$ ipython --no-banner

In [1]: import numpy as np

In [2]: import numpy.linalg as la

In [3]: np.set_printoptions(precision=1, suppress=True, linewidth=100)

In [4]: def rnd(a):
   ...:     return np.round(a, 1) + 0
   ...: 

In [5]: arr = np.loadtxt("test19.csv", delimiter=",")

In [6]: arr
Out[6]: 
array([[ 0.1,  1.9,  0.1],
       [ 2.4, -1.8,  0.9],
       [ 1.8,  0.4,  0.5],
       [ 3.3,  0.9,  1. ],
       [ 1.6,  0.7,  0.6],
       [-0.3,  1.3,  0.1],
       [ 1.8, -1. ,  0.5],
       [ 4. ,  0.9,  1.3],
       [ 1.2,  0.6,  0.5],
       [ 4.1, -0.9,  1.4],
       [ 4.8,  1. ,  1.5],
       [-3.9, -0.1, -1.5],
       [ 0.9,  0. ,  0.3],
       [ 2. , -1.5,  0.6],
       [-2.8, -1.3, -0.8],
       [ 0.3, -2. ,  0.2],
       [ 2.1,  1.8,  0.7],
       [-3.3, -0.2, -1.2],
       [ 0. , -0.1,  0. ],
       [-0.6,  0.8, -0.3],
       [ 2.8,  0.1,  0.8],
       [ 0.6,  0.6,  0.3]])

In [7]: basis = arr[[21, 12]].astype(float)

In [8]: for _ in range(3):
   ...:     idx = la.norm(arr[:, None] - basis, axis=-1).argmin(axis=1)
   ...:     basis = np.array([arr[idx == j].mean(axis=0) for j in range(2)])
   ...: 

In [9]: idx
Out[9]: array([0, 1, 1, 1, 1, 0, 1, 1, 1, 1, 1, 0, 1, 1, 0, 1, 1, 0, 0, 0, 1, 1])

In [10]: print(rnd(basis))
[[-1.5  0.3 -0.5]
 [ 2.2  0.   0.7]]

In [11]: rnd(basis[1] - basis[0])
Out[11]: array([ 3.8, -0.3,  1.3])

In [12]: np.abs(basis[1] - basis[0]).argmax()
Out[12]: np.int64(0)

In [13]: print(np.bincount(idx))
[ 7 15]

In [14]: Xc = (arr - arr.mean(axis=0)) / arr.std(axis=0)

In [15]: np.argwhere(np.abs(Xc) > 2)
Out[15]: 
array([[11,  0],
       [11,  2],
       [17,  2]])

In [16]: rnd(Xc.std(axis=0))
Out[16]: array([1., 1., 1.])

In [17]: c = la.lstsq(np.delete(Xc, 2, axis=1), Xc[:, 2])[0]

In [18]: rnd(1 - np.var(Xc[:, 2] - np.delete(Xc, 2, axis=1) @ c))
Out[18]: np.float64(1.0)

In [19]: rnd(c)
Out[19]: array([1., 0.])

In [20]: A2 = np.c_[arr[:, :1] @ np.array([[-2]]), np.array([4, 5, 2, 6, 9, 5, 8, 3, 1, 9, 8, 5, 1, 5, 3, 4, 3, 1, 8, 6, 8, 6])]

In [21]: A2
Out[21]: 
array([[-0.2,  4. ],
       [-4.8,  5. ],
       [-3.6,  2. ],
       [-6.6,  6. ],
       [-3.2,  9. ],
       [ 0.6,  5. ],
       [-3.6,  8. ],
       [-8. ,  3. ],
       [-2.4,  1. ],
       [-8.2,  9. ],
       [-9.6,  8. ],
       [ 7.8,  5. ],
       [-1.8,  1. ],
       [-4. ,  5. ],
       [ 5.6,  3. ],
       [-0.6,  4. ],
       [-4.2,  3. ],
       [ 6.6,  1. ],
       [ 0. ,  8. ],
       [ 1.2,  6. ],
       [-5.6,  8. ],
       [-1.2,  6. ]])

In [22]: print(rnd(la.lstsq(arr, A2[:, 0])[0]))
[-2.  0.  0.]

In [23]: la.matrix_rank(A2)
Out[23]: np.int64(2)

In [24]: X = np.load("mat.npy")

In [25]: print(X)
[[ 0  6  2 10]
 [ 0  6  2 10]
 [ 0  4  2  4]
 [ 0  3  2  1]
 [ 0  4  2  4]
 [ 0  6  2 10]
 [ 0  3  2  1]
 [ 0  6  2 10]
 [ 0  5  2  7]
 [ 0  5  2  7]
 [ 0  3  2  1]
 [ 0  5  2  7]
 [ 0  4  2  4]
 [ 0  3  2  1]
 [ 0  3  2  1]
 [ 0  4  2  4]
 [ 0  4  2  4]
 [ 0  3  2  1]
 [ 0  6  2 10]
 [ 0  6  2 10]]

In [26]: # row 1 repeats row 0

In [27]: rng = np.random.default_rng(17)

In [28]: A2 = X + rng.integers(-2, 3, (20, 2)) @ rng.integers(-2, 3, (2, 4))

In [29]: A2
Out[29]: 
array([[ 0,  4, -2, 10],
       [ 0, 10,  6, 10],
       [ 0,  4,  2,  4],
       [ 0,  1,  4,  1],
       [ 0,  8,  4,  4],
       [ 0,  6,  4, 10],
       [ 0, -1,  2,  1],
       [ 0,  4,  0, 10],
       [ 0,  9,  0,  7],
       [ 0,  9,  6,  7],
       [ 0,  3,  4,  1],
       [ 0,  7,  0,  7],
       [ 0,  8,  6,  4],
       [ 0,  1, -2,  1],
       [ 0,  1, -2,  1],
       [ 0,  4,  6,  4],
       [ 0,  2,  2,  4],
       [ 0,  1,  0,  1],
       [ 0,  6,  6, 10],
       [ 0,  4,  6, 10]])

In [30]: np.abs(A2 - X).sum(axis=1)
Out[30]: array([6, 8, 0, 4, 6, 2, 4, 4, 6, 8, 2, 4, 8, 6, 6, 4, 2, 4, 4, 6])
